% ipython --no-banner

In [1]: import numpy as np

In [2]: import numpy.linalg as la

In [3]: np.set_printoptions(precision=2, suppress=True, linewidth=140, legacy="1.25")

In [4]: def rd(a):
   ...:     return np.round(a, 2) + 0
   ...: 

In [5]: F = np.load("run4.npy")

In [6]: F
Out[6]: 
array([[ 1.19,  0.4 ,  0.7 , -0.4 ],
       [ 1.54,  1.8 , -1.  , -0.5 ],
       [-0.55,  1.  ,  0.  ,  0.2 ],
       [ 0.85, -1.4 ,  0.7 , -0.3 ],
       [-4.55,  0.5 , -0.3 ,  1.5 ],
       [ 3.23,  0.8 , -1.1 , -1.1 ],
       [-3.1 ,  0.4 ,  2.7 ,  1.  ],
       [ 1.19, -0.1 ,  3.1 , -0.4 ],
       [-1.72,  3.3 , -1.5 ,  0.6 ],
       [-2.73,  1.5 , -0.6 ,  0.9 ],
       [-0.62, -0.6 ,  0.6 ,  0.2 ],
       [ 1.29, -1.8 ,  0.1 , -0.4 ],
       [ 2.06, -1.8 ,  0.6 , -0.7 ],
       [-0.25, -1.7 , -0.8 ,  0.1 ],
       [ 0.32, -0.3 ,  0.5 , -0.1 ],
       [ 0.96, -1.  ,  0.6 , -0.3 ],
       [-0.6 , -0.7 , -0.4 ,  0.2 ],
       [ 3.61,  0.7 , -0.6 , -1.2 ],
       [-0.88, -0.4 ,  1.  ,  0.3 ],
       [ 2.72, -0.4 , -0.6 , -0.9 ],
       [-1.38,  1.  ,  0.1 ,  0.5 ]])

In [7]: cov = np.cov(F, rowvar=False)

In [8]: np.median(F, axis=0)
Out[8]: array([ 0.32, -0.1 ,  0.1 , -0.1 ])

In [9]: cov.shape
Out[9]: (4, 4)

In [10]: rd(np.corrcoef(F[:, 3], F[:, 2])[0, 1])
Out[10]: 0.11

In [11]: rd(cov)
Out[11]: 
array([[ 4.4 , -0.75, -0.29, -1.46],
       [-0.75,  1.68, -0.5 ,  0.25],
       [-0.29, -0.5 ,  1.3 ,  0.09],
       [-1.46,  0.25,  0.09,  0.49]])

In [12]: rd(np.corrcoef(F.T))
Out[12]: 
array([[ 1.  , -0.27, -0.12, -1.  ],
       [-0.27,  1.  , -0.34,  0.28],
       [-0.12, -0.34,  1.  ,  0.11],
       [-1.  ,  0.28,  0.11,  1.  ]])

In [13]: rd(F.std(axis=0))
Out[13]: array([2.05, 1.27, 1.11, 0.68])

In [14]: rd(np.polyfit(F[:, 3], F[:, 2], 1))
Out[14]: array([0.19, 0.19])

In [15]: Xc = (F - F.mean(axis=0)) / F.std(axis=0)

In [16]: rd(Xc.std(axis=0))
Out[16]: array([1., 1., 1., 1.])

In [17]: coef = la.lstsq(np.delete(Xc, 3, axis=1), Xc[:, 3])[0]

In [18]: rd(coef)
Out[18]: array([-1.  ,  0.  , -0.01])

In [19]: rd(1 - np.var(Xc[:, 3] - np.delete(Xc, 3, axis=1) @ coef))
Out[19]: 1.0

In [20]: Xc = F - F.mean(axis=0)

In [21]: left, s, Vt = la.svd(Xc, full_matrices=False)

In [22]: la.matrix_rank(Xc)
Out[22]: 4

In [23]: rd((s ** 2).sum() ** 2 / (s ** 4).sum())
Out[23]: 2.04

In [24]: rd(s)
Out[24]: array([10.07,  6.26,  4.06,  0.07])

In [25]: np.abs(left[:, 0]).argmax()
Out[25]: 4

In [26]: rd(np.abs(Vt[-1]))
Out[26]: array([0.32, 0.  , 0.01, 0.95])

In [27]: np.searchsorted(np.cumsum(s ** 2) / (s ** 2).sum(), 0.9) + 1
Out[27]: 3

In [28]: cent = F[[12, 10]].astype(float)

In [29]: for _ in range(4):
    ...:     lab = la.norm(F[:, None] - cent, axis=-1).argmin(axis=1)
    ...:     cent = np.array([F[lab == j].mean(axis=0) for j in range(2)])
    ...: 

In [30]: lab
Out[30]: array([0, 0, 1, 0, 1, 0, 1, 0, 1, 1, 1, 0, 0, 1, 0, 0, 1, 0, 1, 0, 1])

In [31]: np.bincount(lab)
Out[31]: array([11, 10])

In [32]: rd(cent)
Out[32]: 
array([[ 1.72, -0.28,  0.27, -0.57],
       [-1.64,  0.43,  0.08,  0.55]])

In [33]: x = np.array([3, 5, 4, 2])

In [34]: y = F @ x

In [35]: rd(la.pinv(F) @ F)
Out[35]: 
array([[1., 0., 0., 0.],
       [0., 1., 0., 0.],
       [0., 0., 1., 0.],
       [0., 0., 0., 1.]])

In [36]: rd(la.lstsq(F, y)[0])
Out[36]: array([3., 5., 4., 2.])

In [37]: rng = np.random.default_rng(5169)

In [38]: y = y + 0.02 * rng.normal(size=21)

In [39]: rd(y)
Out[39]: 
array([  7.56,   8.61,   3.78,  -2.27,  -9.37,   7.09,   5.43,  14.68,   6.52,  -1.31,  -2.06,  -5.56,  -1.83, -12.24,   1.27,  -0.34,
        -6.5 ,   9.53,  -0.03,   1.95,   2.26])

In [40]: coef, *_ = la.lstsq(F, y)

In [41]: rd(F.T @ (y - F @ coef))
Out[41]: array([0., 0., 0., 0.])

In [42]: [round(float(la.norm(la.solve(F.T @ F + lam * np.eye(4), F.T @ y))), 2) for lam in (0, 1, 10, 100)]
Out[42]: [7.43, 6.41, 4.39, 1.15]

In [43]: rd(coef)
Out[43]: array([3.07, 5.  , 4.  , 2.2 ])

In [44]: data = np.load("arr.npy")

In [45]: data
Out[45]: 
array([[-1.7 ,  0.97,  1.3 , -0.1 , -1.5 ],
       [-1.  ,  0.9 ,  0.1 , -0.1 , -0.6 ],
       [-1.1 , -1.49, -0.4 , -0.4 ,  0.9 ],
       [-0.2 , -0.75,  1.5 ,  1.9 ,  0.7 ],
       [ 0.2 ,  1.91, -1.9 , -0.3 , -1.5 ],
       [-0.9 , -1.14,  0.5 ,  1.9 ,  0.8 ],
       [ 0.7 ,  0.5 ,  0.8 ,  0.7 ,  0.1 ],
       [-0.2 ,  0.35, -2.1 ,  0.8 , -0.4 ],
       [ 0.2 , -2.61,  0.6 , -1.  ,  2.3 ],
       [-0.3 , -1.08,  1.3 , -0.7 ,  0.8 ],
       [ 1.2 ,  0.17, -0.3 ,  1.7 , -0.4 ],
       [-0.1 , -0.8 , -0.7 , -0.4 ,  0.5 ],
       [-1.4 , -1.  ,  1.  , -1.1 ,  0.9 ],
       [ 0.3 ,  0.25,  0.8 , -0.4 ,  0.  ],
       [ 0.8 ,  1.62,  0.2 , -0.6 , -1.5 ],
       [-0.7 ,  0.82,  0.6 , -0.7 , -0.7 ],
       [-0.6 , -0.14,  0.6 , -0.8 ,  0.4 ],
       [ 2.3 ,  0.29, -1.7 , -1.3 ,  0.3 ],
       [-0.6 , -0.72,  1.2 ,  0.5 ,  0.7 ]])

In [46]: out = np.c_[data[:, :4] @ np.array([[5, 2, 4, 2], [-4, 0, 1, -1], [-2, -3, 3, 2], [4, -3, -2, -1]]), np.array([-1, 1, -3, -3, 1, -2, 3, 3, -3, -1, -1, 1, 2, -1, -2, -1, 2, 2, 1])]

In [47]: rd(out)
Out[47]: 
array([[-15.38,  -7.  ,  -1.73,  -1.67,  -1.  ],
       [ -9.2 ,  -2.  ,  -2.6 ,  -2.6 ,   1.  ],
       [ -0.34,   0.2 ,  -6.29,  -1.11,  -3.  ],
       [  6.6 , -10.6 ,  -0.85,   1.45,  -3.  ],
       [ -4.04,   7.  ,  -2.39,  -5.01,   1.  ],
       [  6.66,  -9.  ,  -7.04,  -1.56,  -2.  ],
       [  2.7 ,  -3.1 ,   4.3 ,   1.8 ,   3.  ],
       [  5.  ,   3.5 ,  -8.35,  -5.75,   3.  ],
       [  6.24,   1.6 ,   1.99,   5.21,  -3.  ],
       [ -2.58,  -2.4 ,   3.02,   3.78,  -1.  ],
       [ 12.72,  -1.8 ,   0.67,  -0.07,  -1.  ],
       [  2.5 ,   3.1 ,  -2.5 ,  -0.4 ,   1.  ],
       [ -9.4 ,  -2.5 ,  -1.4 ,   1.3 ,   2.  ],
       [ -2.7 ,  -0.6 ,   4.65,   2.35,  -1.  ],
       [ -5.28,   2.8 ,   6.62,   0.98,  -2.  ],
       [-10.78,  -1.1 ,   1.22,  -0.32,  -1.  ],
       [ -6.84,  -0.6 ,   0.86,   0.94,   2.  ],
       [  8.54,  13.6 ,   6.99,   2.21,   2.  ],
       [ -0.52,  -6.3 ,  -0.52,   1.42,   1.  ]])

In [48]: rd(la.norm(out - data @ la.lstsq(data, out)[0], axis=0))
Out[48]: array([0., 0., 0., 0., 6.])

In [49]: x = np.array([-1, -1, -3, 3, 4])

In [50]: y = data @ x

In [51]: rd(la.pinv(data) @ data)
Out[51]: 
array([[1., 0., 0., 0., 0.],
       [0., 1., 0., 0., 0.],
       [0., 0., 1., 0., 0.],
       [0., 0., 0., 1., 0.],
       [0., 0., 0., 0., 1.]])

In [52]: rd(la.lstsq(data, y)[0])
Out[52]: array([-1., -1., -3.,  3.,  4.])

In [53]: rd(la.solve(data.T @ data, data.T @ y))
Out[53]: array([-1., -1., -3.,  3.,  4.])

In [54]: y = y + 0.1 * rng.normal(size=19)

In [55]: rd(y)
Out[55]: 
array([ -9.54,  -2.96,   6.19,   4.97,  -3.51,   9.63,  -1.14,   6.99,   6.84,  -1.61,   2.78,   3.91,  -0.25,  -4.  , -10.69,  -6.75,
        -1.87,  -0.17,   2.02])

In [56]: coef, *_ = la.lstsq(data, y)

In [57]: rd(coef)
Out[57]: array([-1.02, -0.96, -3.  ,  3.  ,  4.07])

In [58]: rd(data.T @ (y - data @ coef))
Out[58]: array([0., 0., 0., 0., 0.])

In [59]: Xc = (data - data.mean(axis=0)) / data.std(axis=0)

In [60]: rd(Xc.std(axis=0))
Out[60]: array([1., 1., 1., 1., 1.])

In [61]: np.argwhere(np.abs(Xc) > 2)
Out[61]: 
array([[ 7,  2],
       [ 8,  1],
       [ 8,  4],
       [17,  0]])

In [62]: coef = la.lstsq(np.delete(Xc, 3, axis=1), Xc[:, 3])[0]

In [63]: rd(1 - np.var(Xc[:, 3] - np.delete(Xc, 3, axis=1) @ coef))
Out[63]: 0.07

In [64]: np.abs(coef).argmax()
Out[64]: 3

In [65]: rd(coef)
Out[65]: array([ 0.19, -0.94,  0.15, -0.97])

In [66]: K = np.load("test14.npy")

In [67]: K
Out[67]: 
array([[ 2, -2, -1,  0],
       [ 2,  2,  0,  1],
       [ 1,  1,  0,  1],
       [-1, -2,  2, -1]])

In [68]: f, g = K[2], K[0]

In [69]: f @ f
Out[69]: 3

In [70]: p = (f @ g) / (f @ f) * f

In [71]: g - p
Out[71]: array([ 2., -2., -1.,  0.])

In [72]: la.matrix_rank(np.outer(f, g))
Out[72]: 1

In [73]: (g - p) @ f
Out[73]: 0.0

In [74]: np.outer(f, g)
Out[74]: 
array([[ 2, -2, -1,  0],
       [ 2, -2, -1,  0],
       [ 0,  0,  0,  0],
       [ 2, -2, -1,  0]])

In [75]: out = K / la.norm(K, axis=1, keepdims=True)

In [76]: cov = out @ out.T

In [77]: rd(cov)
Out[77]: 
array([[ 1.  ,  0.  ,  0.  ,  0.  ],
       [ 0.  ,  1.  ,  0.96, -0.74],
       [ 0.  ,  0.96,  1.  , -0.73],
       [ 0.  , -0.74, -0.73,  1.  ]])

In [78]: M = np.load("mat.npy")

In [79]: M
Out[79]: 
array([[-1.5,  0.9, -0.4],
       [ 0. , -0.8,  1.3],
       [-0.3, -1.6, -0.4],
       [ 3.1,  1.5,  1.1],
       [ 1.6,  0.6,  1.7],
       [ 3.7, -1. , -0.2],
       [ 1.9, -2.3, -1. ],
       [ 0.2, -0.5, -0.2],
       [-1. ,  2. ,  1.1],
       [-1.2, -0.4,  0.9],
       [ 0.2,  1.1, -0.1],
       [ 0.1,  1.6,  1. ],
       [-0.7,  0. , -0.4],
       [ 2.5, -0.1,  1.8],
       [-1.8,  2.7, -1.2],
       [-0.8,  0.8,  0.6],
       [ 0.2,  0. , -0.9],
       [ 3.4, -0.3, -0.8],
       [ 0. , -0.5, -0.3],
       [-0.1,  1. , -1.2],
       [-0.4,  1.2, -1.1]])

In [80]: out = np.c_[M[:, :2] @ np.array([[2, 3], [3, 0]]), np.array([1, 2, 0, 1, 1, -2, 1, 0, 1, -1, -2, -1, 0, 2, -1, 2, 2, 2, 1, -2, 2])]

In [81]: rd(out)
Out[81]: 
array([[-0.3, -4.5,  1. ],
       [-2.4,  0. ,  2. ],
       [-5.4, -0.9,  0. ],
       [10.7,  9.3,  1. ],
       [ 5. ,  4.8,  1. ],
       [ 4.4, 11.1, -2. ],
       [-3.1,  5.7,  1. ],
       [-1.1,  0.6,  0. ],
       [ 4. , -3. ,  1. ],
       [-3.6, -3.6, -1. ],
       [ 3.7,  0.6, -2. ],
       [ 5. ,  0.3, -1. ],
       [-1.4, -2.1,  0. ],
       [ 4.7,  7.5,  2. ],
       [ 4.5, -5.4, -1. ],
       [ 0.8, -2.4,  2. ],
       [ 0.4,  0.6,  2. ],
       [ 5.9, 10.2,  2. ],
       [-1.5,  0. ,  1. ],
       [ 2.8, -0.3, -2. ],
       [ 2.8, -1.2,  2. ]])

In [82]: rd(la.norm(out - M @ la.lstsq(M, out)[0], axis=0))
Out[82]: array([0.  , 0.  , 6.48])

In [83]: out = M / la.norm(M, axis=1, keepdims=True)

In [84]: cov = out @ out.T

In [85]: rd(la.norm(out, axis=1))
Out[85]: array([1., 1., 1., 1., 1., 1., 1., 1., 1., 1., 1., 1., 1., 1., 1., 1., 1., 1., 1., 1., 1.])

In [86]: (cov - 2 * np.eye(21)).round(6).argmax(axis=1)
Out[86]: array([14,  9, 18,  4, 13, 17,  7,  6, 15,  1, 11,  8,  0,  4, 20,  8, 19,  5,  2, 20, 19])

In [87]: lab = M[:, 2] > np.median(M[:, 2])

In [88]: f = M[lab].mean(axis=0) - M[~lab].mean(axis=0)

In [89]: lab.astype(int)
Out[89]: array([0, 1, 0, 1, 1, 0, 0, 0, 1, 1, 1, 1, 0, 1, 0, 1, 0, 0, 0, 0, 0])

In [90]: ((M - M.mean(axis=0)) @ f > 0).astype(int)
Out[90]: array([0, 1, 0, 1, 1, 0, 0, 0, 1, 1, 1, 1, 0, 1, 0, 1, 0, 0, 0, 0, 0])

In [91]: rd(f)
Out[91]: array([0.12, 0.73, 1.72])

In [92]: x = np.array([-3, 0, 2])

In [93]: y = M @ x

In [94]: coef, lr = np.zeros(3), 1 / la.norm(M, 2) ** 2

In [95]: for i in range(20):
    ...:     coef -= lr * M.T @ (M @ coef - y)
    ...:     if i % 5 == 0: print(i, round(la.norm(M @ coef - y), 2))
    ...: 
0 7.59
5 1.57
10 0.32
15 0.07

In [96]: rd(coef)
Out[96]: array([-3.,  0.,  2.])

In [97]: rd(la.cond(M))
Out[97]: 1.92

In [98]: f = np.array([0, 3])

In [99]: rd(np.array([np.convolve(row, f, "same") for row in M]))
Out[99]: 
array([[ 0. , -4.5,  2.7],
       [ 0. ,  0. , -2.4],
       [ 0. , -0.9, -4.8],
       [ 0. ,  9.3,  4.5],
       [ 0. ,  4.8,  1.8],
       [ 0. , 11.1, -3. ],
       [ 0. ,  5.7, -6.9],
       [ 0. ,  0.6, -1.5],
       [ 0. , -3. ,  6. ],
       [ 0. , -3.6, -1.2],
       [ 0. ,  0.6,  3.3],
       [ 0. ,  0.3,  4.8],
       [ 0. , -2.1,  0. ],
       [ 0. ,  7.5, -0.3],
       [ 0. , -5.4,  8.1],
       [ 0. , -2.4,  2.4],
       [ 0. ,  0.6,  0. ],
       [ 0. , 10.2, -0.9],
       [ 0. ,  0. , -1.5],
       [ 0. , -0.3,  3. ],
       [ 0. , -1.2,  3.6]])

In [100]: rd(np.correlate(M[7], M[2], "full"))
Out[100]: array([-0.08, -0.12,  0.82,  0.47,  0.06])

In [101]: rd(np.convolve(M[7], f))
Out[101]: array([ 0. ,  0.6, -1.5, -0.6])

In [102]: E = np.load("dump.npy")

In [103]: E
Out[103]: 
array([[-0.04,  0.14],
       [-0.1 ,  0.35],
       [ 0.04, -0.14]])

In [104]: proj = M @ la.solve(M.T @ M, M.T)

In [105]: rd(la.eigvalsh(proj))
Out[105]: array([0., 0., 0., 0., 0., 0., 0., 0., 0., 0., 0., 0., 0., 0., 0., 0., 0., 0., 1., 1., 1.])

In [106]: rd(proj @ M[:, 2])
Out[106]: array([-0.4,  1.3, -0.4,  1.1,  1.7, -0.2, -1. , -0.2,  1.1,  0.9, -0.1,  1. , -0.4,  1.8, -1.2,  0.6, -0.9, -0.8, -0.3, -1.2, -1.1])

In [107]: lab = data[:, 2] > np.median(data[:, 2])

In [108]: f = data[lab].mean(axis=0) - data[~lab].mean(axis=0)

In [109]: lab.astype(int)
Out[109]: array([1, 0, 0, 1, 0, 0, 1, 0, 0, 1, 0, 0, 1, 1, 0, 0, 0, 0, 1])

In [110]: ((data - data.mean(axis=0)) @ f > 0).astype(int)
Out[110]: array([1, 0, 1, 1, 0, 1, 1, 0, 1, 1, 0, 0, 1, 1, 0, 1, 1, 0, 1])

In [111]: rd((((data - data.mean(axis=0)) @ f > 0) == lab).mean())
Out[111]: 0.74

In [112]: rd(f)
Out[112]: array([-0.47, -0.25,  1.5 ,  0.21,  0.23])

In [113]: left, s, Vt = la.svd(E)

In [114]: evecs = Vt[:(s > 1e-8).sum()]

In [115]: x = E[0] + -3 * E[2] + rng.integers(2) * np.eye(2)[0]

In [116]: x
Out[116]: array([-0.16,  0.56])

In [117]: rd(la.norm(x - evecs.T @ evecs @ x))
Out[117]: 0.0

In [118]: rd(np.diag(evecs.T @ evecs))
Out[118]: array([0.08, 0.92])

In [119]: arr = np.load("x.npy")

In [120]: rd(arr)
Out[120]: 
array([[-0.62,  0.58,  0.53],
       [ 0.  , -0.68,  0.74],
       [ 0.78,  0.46,  0.42]])

In [121]: def softmax(z):
     ...:     e = np.exp(z - z.max(axis=-1, keepdims=True))
     ...:     return e / e.sum(axis=-1, keepdims=True)
     ...: 

In [122]: rd(softmax(arr).sum(axis=1))
Out[122]: array([1., 1., 1.])

In [123]: rd(softmax(arr[0]))
Out[123]: array([0.13, 0.44, 0.42])

In [124]: rd(softmax(10 * arr[0]))
Out[124]: array([0.  , 0.61, 0.39])

In [125]: scores = arr @ arr.T / np.sqrt(3)

In [126]: softmax(scores).round(6).argmax(axis=1)
Out[126]: array([0, 1, 2])

In [127]: rd(softmax(scores)[0] @ arr)
Out[127]: array([-0.08,  0.21,  0.56])

In [128]: rd(softmax(scores))
Out[128]: 
array([[0.47, 0.26, 0.26],
       [0.26, 0.47, 0.26],
       [0.26, 0.26, 0.47]])
